In [1]: import numpy as np

In [2]: np.set_printoptions(precision=2, suppress=True, linewidth=120)

In [3]: def rnd(a):
   ...:     return np.round(a, 2) + 0
   ...: 

In [4]: rng = np.random.default_rng(67)

In [5]: feats = rng.normal(size=(21, 4))

In [6]: feats = 10 * feats / np.linalg.norm(feats, axis=1, keepdims=True)

In [7]: rnd(feats)
Out[7]: 
array([[-8.25,  0.28, -1.61, -5.41],
       [ 7.72,  4.53,  2.77,  3.5 ],
       [-6.93,  5.87, -3.97, -1.3 ],
       [ 4.69, -4.97, -6.09, -4.03],
       [ 8.91, -0.15,  3.8 , -2.49],
       [-8.74,  1.58,  4.45, -1.17],
       [ 4.58, -5.51,  4.41,  5.4 ],
       [-4.08, -2.54, -1.32, -8.67],
       [ 3.8 , -6.53, -4.15, -5.07],
       [-7.37, -3.62, -4.31,  3.74],
       [-0.99, -6.58,  2.91, -6.87],
       [-0.97, -1.9 , -6.38, -7.4 ],
       [-3.64, -0.1 ,  4.94, -7.89],
       [-5.31, -0.14, -3.15, -7.87],
       [ 5.02,  1.94,  6.96,  4.75],
       [ 4.46,  1.73, -8.19,  3.17],
       [ 7.54,  0.71, -0.7 , -6.49],
       [-2.85,  4.59, -2.83, -7.92],
       [-1.36, -5.5 , -7.48,  3.45],
       [-9.37,  0.83, -1.65, -2.97],
       [-3.44, -1.16,  9.31,  0.4 ]])

In [8]: vec = np.array([-2, 2, 2, -1])

In [9]: h1 = np.maximum(feats @ vec, 0)

In [10]: rnd(h1)
Out[10]: 
array([19.23,  0.  , 18.99,  0.  ,  0.  , 30.7 ,  0.  ,  9.1 ,  0.  ,  0.  ,  1.52,  0.  , 24.85, 11.9 ,  3.01,  0.  ,
        0.  , 17.14,  0.  , 20.06, 22.77])

In [11]: rnd(np.maximum(feats @ vec, 0) - np.maximum(-feats @ vec, 0))
Out[11]: 
array([ 19.23,  -4.35,  18.99, -27.47,  -8.03,  30.7 , -16.78,   9.1 , -23.89,  -4.87,   1.52,  -7.23,  24.85,  11.9 ,
         3.01, -25.  ,  -8.58,  17.14, -26.7 ,  20.06,  22.77])

In [12]: rnd(feats * (h1 > 1e-9)[:, None])
Out[12]: 
array([[-8.25,  0.28, -1.61, -5.41],
       [ 0.  ,  0.  ,  0.  ,  0.  ],
       [-6.93,  5.87, -3.97, -1.3 ],
       [ 0.  ,  0.  ,  0.  ,  0.  ],
       [ 0.  ,  0.  ,  0.  ,  0.  ],
       [-8.74,  1.58,  4.45, -1.17],
       [ 0.  ,  0.  ,  0.  ,  0.  ],
       [-4.08, -2.54, -1.32, -8.67],
       [ 0.  ,  0.  ,  0.  ,  0.  ],
       [ 0.  ,  0.  ,  0.  ,  0.  ],
       [-0.99, -6.58,  2.91, -6.87],
       [ 0.  ,  0.  ,  0.  ,  0.  ],
       [-3.64, -0.1 ,  4.94, -7.89],
       [-5.31, -0.14, -3.15, -7.87],
       [ 5.02,  1.94,  6.96,  4.75],
       [ 0.  ,  0.  ,  0.  ,  0.  ],
       [ 0.  ,  0.  ,  0.  ,  0.  ],
       [-2.85,  4.59, -2.83, -7.92],
       [ 0.  ,  0.  ,  0.  ,  0.  ],
       [-9.37,  0.83, -1.65, -2.97],
       [-3.44, -1.16,  9.31,  0.4 ]])

In [13]: rnd(feats.T @ h1)
Out[13]: array([-1050.87,   202.76,   259.06,  -715.79])

In [14]: print(rnd(np.maximum(feats @ (3 * vec), 0)))
[57.69  0.   56.96  0.    0.   92.11  0.   27.3   0.    0.    4.56  0.   74.56 35.71  9.02  0.    0.   51.43  0.
 60.18 68.3 ]

In [15]: D = np.linalg.norm(feats[:, None] - feats[None], axis=-1)

In [16]: rnd(D[:5, :5])
Out[16]: 
array([[ 0.  , 19.28,  7.45, 14.73, 18.23],
       [19.28,  0.  , 16.88, 15.31,  7.76],
       [ 7.45, 16.88,  0.  , 16.27, 18.68],
       [14.73, 15.31, 16.27,  0.  , 11.88],
       [18.23,  7.76, 18.68, 11.88,  0.  ]])

In [17]: print(D.mean(axis=1).argmax())
14

In [18]: np.unravel_index(D.round(6).argmax(), D.shape)
Out[18]: (np.int64(6), np.int64(17))

In [19]: rnd(np.linalg.norm(feats, axis=1))
Out[19]: array([10., 10., 10., 10., 10., 10., 10., 10., 10., 10., 10., 10., 10., 10., 10., 10., 10., 10., 10., 10., 10.])

In [20]: np.flatnonzero(D[1] < D.mean() / 2)
Out[20]: array([ 1, 14])

In [21]: Ac = feats - feats.mean(axis=0)

In [22]: U, sig, Vt = np.linalg.svd(Ac, full_matrices=False)

In [23]: rnd(np.abs(Vt[-1]))
Out[23]: array([0.16, 0.97, 0.19, 0.08])

In [24]: rnd(Ac.mean(axis=0))
Out[24]: array([0., 0., 0., 0.])

In [25]: rnd(sig)
Out[25]: array([28.17, 22.59, 19.66, 15.87])
